$ python3 -q
>>> import numpy as np
>>> from numpy import linalg as LA
>>> np.set_printoptions(precision=2, suppress=True, linewidth=100)
>>> W0 = np.loadtxt("data.csv", delimiter=",")
>>> W0
array([[-1.,  0.,  0.],
       [ 3.,  2.,  0.],
       [ 3., -1.,  1.]])
>>> # triangular, det is the product of the diagonal
>>> Uu, sig, vt = LA.svd(W0)
>>> sig
array([4.47, 2.22, 0.2 ])
>>> np.argmax(sig[:-1] / (sig[1:] + 1e-6)) + 1
np.int64(2)
>>> other = Uu[:, :2] @ np.diag(sig[:2]) @ vt[:2]
>>> np.round(np.abs(W0 - other).max(), 2)
np.float64(0.18)
>>> other
array([[-0.96, -0.06, -0.18],
       [ 3.  ,  1.99, -0.02],
       [ 3.01, -1.01,  0.96]])
>>> LA.matrix_rank(other)
np.int64(2)
>>> LA.matrix_rank(W0, rtol=0.05)
np.int64(2)
>>> X = np.loadtxt("mat.csv", delimiter=",")
>>> X
array([[-0.63, -0.69,  0.99],
       [ 0.43, -0.56,  0.46],
       [ 0.73, -0.12, -0.85],
       [ 0.8 ,  0.37, -0.99],
       [-0.41,  0.29,  0.12],
       [ 0.61, -0.69,  0.47],
       [-0.98,  0.7 ,  0.97],
       [-0.93,  0.86,  0.14],
       [ 0.01,  0.26, -0.5 ],
       [-0.9 ,  0.58,  0.8 ],
       [-0.84, -0.45,  0.99],
       [-0.51,  0.49, -0.16],
       [-0.73, -0.45,  0.98],
       [-0.52,  0.  ,  0.74],
       [ 0.83, -0.91,  0.79],
       [-0.96,  0.15,  0.99],
       [ 0.96, -0.64, -0.94],
       [-0.8 ,  0.45,  0.69],
       [-0.94, -0.21,  1.  ],
       [ 0.99, -0.03, -1.  ],
       [ 0.69,  0.32, -0.97]])
>>> x = np.array([1, 0, 0])
>>> rhs = W0 @ x
>>> coef, lr = np.zeros(3), 1 / LA.norm(W0, 2) ** 2
>>> for i in range(200):
...     coef -= lr * W0.T @ (W0 @ coef - rhs)
...     if i % 50 == 0: print(i, round(LA.norm(W0 @ coef - rhs), 2))
... 
0 0.22
50 0.04
100 0.03
150 0.03
>>> round(LA.cond(W0), 2)
np.float64(22.26)
>>> coef
array([0.97, 0.04, 0.12])
